In [1]: import numpy as np

In [2]: from numpy import linalg as LA

In [3]: np.set_printoptions(precision=4, suppress=True, linewidth=140)

In [4]: X = np.array([[283, -8, 67, -4, -14],
   ...:     [-8, 196, 23, 18, 36],
   ...:     [67, 23, 278, -33, 84],
   ...:     [-4, 18, -33, 202, -115],
   ...:     [-14, 36, 84, -115, 189]])

In [5]: print(round(float(LA.eigvals(X).sum().real), 4))
1148.0

In [6]: print(LA.eigvals(X))
[396.7901  60.812  301.5371 169.8282 219.0326]

In [7]: print(np.einsum("ij,ji->", X, X))
328882

In [8]: W = np.array([[-2, 1, -1, 0],
   ...:     [-1, -1, -1, 2],
   ...:     [-2, 2, -1, 0],
   ...:     [1, 0, 0, -1],
   ...:     [2, 0, 0, -2]])

In [9]: b = np.array([6, 1, 1, -4])

In [10]: hid = np.maximum(X @ W + b, 0)

In [11]: print(hid)
[[  0 426   0  12]
 [  0   0   0 298]
 [  0 601   0   0]
 [ 34   0  20  60]
 [ 93 119   0   0]]

In [12]: print(LA.matrix_rank(hid))
4

In [13]: print((hid > 0).mean(axis=0))
[0.4 0.6 0.2 0.6]

In [14]: print((hid > 0).astype(int))
[[0 1 0 1]
 [0 0 0 1]
 [0 1 0 0]
 [1 0 1 1]
 [1 1 0 0]]

In [15]: basis = np.array([[1, 2, 2], [-1, -2, 0], [0, 1, 0], [0, 0, -1]])

In [16]: print(W @ basis)
[[-3 -7 -4]
 [ 0 -1 -4]
 [-4 -9 -4]
 [ 1  2  3]
 [ 2  4  6]]

In [17]: print((hid @ basis).round(6).argmax(axis=1))
[2 0 2 1 2]

In [18]: print(np.allclose(X @ X.T, X.T @ X))
True

In [19]: print(np.sort(np.abs(LA.eigvals(X))))
[ 60.812  169.8282 219.0326 301.5371 396.7901]

In [20]: print(X @ X)
[[ 84854  -2867  36359  -2685   -808]
 [ -2867  40629  12796   2297  13834]
 [ 36359  12796  90447 -25354  42913]
 [ -2685   2297 -25354  55458 -47033]
 [  -808  13834  42913 -47033  57494]]

In [21]: F = np.array([[0.4, -1.6, 1.0, 0.1, -0.5, -1.0, -0.8, -0.1],
    ...:     [1.2, -0.8, 1.3, 0.2, -0.5, -0.6, -0.4, -1.3],
    ...:     [0.2, 0.6, 0.5, -1.4, 2.0, 0.2, -0.7, 0.9],
    ...:     [-0.7, 0.4, 0.7, 0.4, -1.1, 0.5, 2.2, -1.1],
    ...:     [-0.3, 0.5, 1.5, 0.3, 0.0, 0.7, 0.4, 1.1],
    ...:     [-1.3, 0.4, 0.8, -1.5, 1.3, -1.6, -1.0, -0.9],
    ...:     [1.2, -1.4, 2.5, -1.0, 0.5, 0.6, -1.2, -0.4],
    ...:     [0.8, 0.5, 1.8, 0.6, 1.0, 0.3, 0.9, -1.7]])

In [22]: F[:, 3] *= 20

In [23]: print(F)
[[  0.4  -1.6   1.    2.   -0.5  -1.   -0.8  -0.1]
 [  1.2  -0.8   1.3   4.   -0.5  -0.6  -0.4  -1.3]
 [  0.2   0.6   0.5 -28.    2.    0.2  -0.7   0.9]
 [ -0.7   0.4   0.7   8.   -1.1   0.5   2.2  -1.1]
 [ -0.3   0.5   1.5   6.    0.    0.7   0.4   1.1]
 [ -1.3   0.4   0.8 -30.    1.3  -1.6  -1.   -0.9]
 [  1.2  -1.4   2.5 -20.    0.5   0.6  -1.2  -0.4]
 [  0.8   0.5   1.8  12.    1.    0.3   0.9  -1.7]]

In [24]: left, sv, Vh = LA.svd(F)

In [25]: print(sv)
[48.5674  4.6477  3.3853  2.8944  2.1315  1.7005  0.5699  0.5262]

In [26]: A2 = left[:, :1] @ np.diag(sv[:1]) @ Vh[:1]

In [27]: print(LA.matrix_rank(F, rtol=0.05))
4
